In [1]: import numpy as np

In [2]: np.set_printoptions(precision=3, suppress=True, linewidth=200)

In [3]: W0 = np.loadtxt("w.csv", delimiter=",")

In [4]: W0
Out[4]: 
array([[ 0.,  0.,  0.,  0.],
       [-5., -9.,  3.,  5.],
       [ 0.,  0.,  0.,  0.],
       [ 0.,  0.,  0.,  0.],
       [ 6., -4., -7., -4.],
       [ 0.,  0.,  0.,  0.],
       [ 6., -4., -7., -4.],
       [-5., -9.,  3.,  5.],
       [ 6., -4., -7., -4.],
       [ 0.,  0.,  0.,  0.],
       [ 6., -4., -7., -4.],
       [ 0.,  0.,  0.,  0.],
       [-9.,  9.,  8., -4.]])

In [5]: Z = W0[[3, 6]].astype(float)

In [6]: for _ in range(5):
   ...:     idx = np.linalg.norm(W0[:, None] - Z, axis=-1).argmin(axis=1)
   ...:     Z = np.array([W0[idx == j].mean(axis=0) for j in range(2)])
   ...: 

In [7]: print(idx)
[0 0 0 0 1 0 1 0 1 0 1 0 0]

In [8]: np.bincount(idx)
Out[8]: array([9, 4])

In [9]: Z[1] - Z[0]
Out[9]: array([ 8.111, -3.   , -8.556, -4.667])

In [10]: Z
Out[10]: 
array([[-2.111, -1.   ,  1.556,  0.667],
       [ 6.   , -4.   , -7.   , -4.   ]])

In [11]: Xs = W0 - W0.mean(axis=0)

In [12]: left, s, Vt = np.linalg.svd(Xs, full_matrices=False)

In [13]: np.abs(left[:, 0]).argmax()
Out[13]: np.int64(12)

In [14]: np.round(Xs.mean(axis=0), 3) + 0
Out[14]: array([0., 0., 0., 0.])

In [15]: np.round(s ** 2 / (s ** 2).sum(), 3) + 0
Out[15]: array([0.663, 0.317, 0.02 , 0.   ])

In [16]: G = np.cov(W0, rowvar=False)

In [17]: G.shape
Out[17]: (4, 4)

In [18]: np.median(W0, axis=0)
Out[18]: array([0., 0., 0., 0.])

In [19]: Xs = W0 - W0.mean(axis=0)

In [20]: evecs = np.linalg.svd(Xs)[2][:3]

In [21]: other = Xs - Xs @ evecs.T @ evecs

In [22]: np.round(other.std(axis=0), 3) + 0
Out[22]: array([0., 0., 0., 0.])

In [23]: print(np.linalg.norm(other, axis=1).round(6).argmax())
0

In [24]: np.round(np.cov(Xs @ evecs.T, rowvar=False), 3) + 0
Out[24]: 
array([[50.656,  0.   ,  0.   ],
       [ 0.   , 24.229,  0.   ],
       [ 0.   ,  0.   ,  1.55 ]])

In [25]: rng = np.random.default_rng(54)

In [26]: other = W0 + rng.integers(-2, 3, (13, 3)) @ rng.integers(-2, 3, (3, 4))

In [27]: print(other)
[[ -1.   5.   2.   1.]
 [ -1.  -7.   5.   9.]
 [  0.  -5.   1.  -2.]
 [  0.   2.  -4.   1.]
 [  9.  -3.  -9.  -1.]
 [ -4.   0.  -6.  -3.]
 [ 16. -10.  -7.   2.]
 [ -9.  -8.   4.   2.]
 [  6.  -3.   0.  -4.]
 [ -8.   7.   1.  -4.]
 [  3.   0.  -6.  -5.]
 [ -4.  -4.   2.  -5.]
 [-11.  16.   9.  -3.]]

In [28]: np.linalg.matrix_rank(other - W0, tol=1e-8)
Out[28]: np.int64(3)

In [29]: other - W0
Out[29]: 
array([[-1.,  5.,  2.,  1.],
       [ 4.,  2.,  2.,  4.],
       [ 0., -5.,  1., -2.],
       [ 0.,  2., -4.,  1.],
       [ 3.,  1., -2.,  3.],
       [-4.,  0., -6., -3.],
       [10., -6.,  0.,  6.],
       [-4.,  1.,  1., -3.],
       [ 0.,  1.,  7.,  0.],
       [-8.,  7.,  1., -4.],
       [-3.,  4.,  1., -1.],
       [-4., -4.,  2., -5.],
       [-2.,  7.,  1.,  1.]])

In [30]: E = np.array([[0, -4, 0, 0], [-1, 5, 0, 0], [0, 0, 0, -4], [0, 0, -1, 5]])

In [31]: f = np.array([9, 8, 9, 5])

In [32]: other = E + np.outer(f, np.eye(4)[1])

In [33]: np.round(np.linalg.det(other) / np.linalg.det(E), 3), np.round(1 + np.linalg.solve(E, f)[1], 3)
Out[33]: (np.float64(-1.25), np.float64(-1.25))

In [34]: np.linalg.matrix_rank(other - E)
Out[34]: np.int64(1)

In [35]: vals, evecs = np.linalg.eig(E)

In [36]: print(round(np.prod(vals), 3))
16.0

In [37]: np.sort(np.linalg.eigvals(E.T))
Out[37]: array([-0.702, -0.702,  5.702,  5.702])

In [38]: np.sort(np.linalg.eigvals(E @ E))
Out[38]: array([ 0.492,  0.492, 32.508, 32.508])

In [39]: np.linalg.norm(E, axis=0)
Out[39]: array([1.   , 6.403, 1.   , 6.403])

In [40]: round(np.linalg.norm(E) ** 2 / np.linalg.norm(E, 2) ** 2, 3)
Out[40]: np.float64(2.018)

In [41]: np.linalg.norm(E, axis=1).argmax()
Out[41]: np.int64(1)

In [42]: print(np.round(np.linalg.norm(E[2] - E[0]), 3))
5.657

In [43]: other = E + rng.integers(-2, 3, (4, 2)) @ rng.integers(-2, 3, (2, 4))

In [44]: other
Out[44]: 
array([[-2, -7, -1,  4],
       [-5,  1, -4,  4],
       [-4, -3, -5, -2],
       [ 2,  2,  1,  3]])

In [45]: np.linalg.matrix_rank(other - E, tol=1e-8)
Out[45]: np.int64(2)

In [46]: np.round(np.linalg.svd(other - E, compute_uv=False), 3) + 0
Out[46]: array([12.415,  3.14 ,  0.   ,  0.   ])

In [47]: left, s, Vt = np.linalg.svd(other, full_matrices=False)

In [48]: np.cumsum(s ** 2) / np.sum(s ** 2)
Out[48]: array([0.582, 0.798, 0.993, 1.   ])

In [49]: print(np.round(left.T @ other @ Vt.T, 3) + 0)
[[10.79   0.     0.     0.   ]
 [ 0.     6.569  0.     0.   ]
 [ 0.     0.     6.251  0.   ]
 [ 0.     0.     0.     1.165]]

In [50]: np.allclose(left * s @ Vt, other)
Out[50]: True

In [51]: np.round(Vt @ Vt.T, 3) + 0
Out[51]: 
array([[1., 0., 0., 0.],
       [0., 1., 0., 0.],
       [0., 0., 1., 0.],
       [0., 0., 0., 1.]])

In [52]: print(np.round(left.T @ left, 3) + 0)
[[1. 0. 0. 0.]
 [0. 1. 0. 0.]
 [0. 0. 1. 0.]
 [0. 0. 0. 1.]]
